In [1]: import numpy as np

In [2]: import numpy.linalg as la

In [3]: np.set_printoptions(suppress=True, linewidth=200)

In [4]: m1 = np.load("sample4.npy")

In [5]: m1
Out[5]: 
array([[ 0.,  1.,  0.],
       [ 2.,  1.,  0.],
       [ 0.,  0., -3.]])

In [6]: # splits into 2 blocks

In [7]: m1.sum(axis=1)
Out[7]: array([ 1.,  3., -3.])

In [8]: np.zeros(3, 3)
TypeError: Cannot interpret '3' as a data type


In [9]: np.count_nonzero(m1)
Out[9]: np.int64(4)

In [10]: print(la.matrix_rank(m1))
3

In [11]: np.round(la.svd(m1, compute_uv=False), 1)
Out[11]: array([3. , 2.3, 0.9])

In [12]: m1[3]
IndexError: index 3 is out of bounds for axis 0 with size 3


In [13]: K = np.loadtxt("dump.csv", delimiter=",")

In [14]: K.round(1)
Out[14]: 
array([[ 1. ,  0. ,  0. ],
       [ 0. , -0.5,  0.9],
       [ 0. , -0.9, -0.5]])

In [15]: (K != 0).astype(int)
Out[15]: 
array([[1, 0, 0],
       [0, 1, 1],
       [0, 1, 1]])

In [16]: (la.matrix_power((K != 0) + (K.T != 0) + np.eye(3), 3) > 0).astype(int)
Out[16]: 
array([[1, 0, 0],
       [0, 1, 1],
       [0, 1, 1]])

In [17]: np.round(K @ K, 1)
Out[17]: 
array([[ 1. ,  0. ,  0. ],
       [ 0. , -0.5, -0.9],
       [ 0. ,  0.9, -0.5]])

In [18]: np.round(np.sort(la.eigvals(K).real), 1)
Out[18]: array([-0.5, -0.5,  1. ])

In [19]: np.flatnonzero(la.matrix_power((K != 0) + (K.T != 0) + np.eye(3), 3)[0])
Out[19]: array([0])

In [20]: M = np.load("w.npy")

In [21]: M
Out[21]: 
array([[ 2,  3,  6, -2,  5],
       [-8, -6,  0, -8,  0],
       [ 2, -2,  4, -8, -9],
       [ 1,  6, -4,  8,  0],
       [ 3, -7, -4,  2, -2]])

In [22]: f = np.array([0, 0, -2, -1, 0])

In [23]: other = M + np.outer(f, np.eye(5)[3])

In [24]: la.matrix_rank(la.inv(other) - la.inv(M), tol=1e-8)
Out[24]: np.int64(1)

In [25]: round(float(la.det(other) / la.det(M)), 1), round(float(1 + la.solve(M, f)[3]), 1)
Out[25]: (8.6, 8.6)

In [26]: print(la.matrix_rank(other - M))
1

In [27]: feats = np.loadtxt("arr.csv", delimiter=",")

In [28]: feats.round(1)
Out[28]: 
array([[1. , 0. , 0. , 0. , 0. ],
       [0.3, 0.3, 0. , 0. , 0.3],
       [0. , 0.5, 0.5, 0. , 0. ],
       [0.5, 0. , 0. , 0.5, 0. ],
       [0.2, 0. , 0.2, 0. , 0.5]])

In [29]: # row-stochastic, so 1 is an eigenvalue

In [30]: x0 = np.array([6, 5, 9, 1, 5])

In [31]: target = feats @ x0

In [32]: beta, lr = np.zeros(5), 1 / la.norm(feats, 2) ** 2

In [33]: for i in range(40):
    ...:     beta -= lr * feats.T @ (feats @ beta - target)
    ...:     if i % 10 == 0: print(i, round(la.norm(feats @ beta - target), 1))
    ...: 
0 4.5
10 0.5
20 0.3
30 0.2

In [34]: np.round(la.cond(feats), 1)
Out[34]: np.float64(4.3)

In [35]: beta.round(1)
Out[35]: array([6. , 5.2, 8.7, 1. , 5. ])
